In [1]: import numpy as np

In [2]: from numpy import linalg as LA

In [3]: np.set_printoptions(precision=3, suppress=True, linewidth=160, sign=" ")

In [4]: def rd(a):
   ...:     return np.round(a, 3) + 0
   ...: 

In [5]: J = np.load("x.npy")

In [6]: J
Out[6]: 
array([[ 4,  4,  5,  2,  2, -4, -1,  4,  5, -2, -1, -2,  3],
       [-2,  2, -5,  5,  0,  4,  4,  4,  1,  1,  2, -4, -1],
       [ 4,  3,  4, -4,  5,  4,  3,  5,  0,  5, -5,  2,  5],
       [ 1, -5, -1,  2,  4, -5,  0, -5, -3,  2,  3, -2, -2],
       [ 5,  3,  1, -4,  5,  4,  5,  3, -2,  4,  4,  2,  0],
       [ 0,  0, -2, -3, -1, 13,  2,  4,  0, -1, -5, -5, -3],
       [-1,  5, -3, -5,  2,  2,  3,  3, -2,  3,  1, -3, -4],
       [ 4,  4,  1, -5, -3,  2, -2, 10,  0,  3,  2,  0,  1],
       [-2,  3,  3,  2, -5, -2, -2,  1,  1,  1,  2, -3,  2],
       [ 0,  4,  3,  3, -5, -2, -3,  0,  3,  6, -2,  5,  0],
       [-1, -1, -2,  3, -3,  4, -2, -4,  4, -2, -1, -1, -3],
       [ 3, -1, -4,  1, -3, -2, -4, -2, -1,  4,  1,  8,  4],
       [ 5,  4,  0,  3, -1,  5,  1, -5,  0,  3,  2,  0,  7]])

In [7]: f = np.array([1, 2, 1, 2, 2, 2, -2, -1, 0, 2, -1, -3, 1])

In [8]: B = J + np.outer(f, np.eye(13)[9])

In [9]: rd(LA.det(B) / LA.det(J)), rd(1 + LA.solve(J, f)[9])
Out[9]: (np.float64(1.041), np.float64(1.041))

In [10]: LA.matrix_rank(LA.inv(B) - LA.inv(J), tol=1e-8)
Out[10]: np.int64(1)
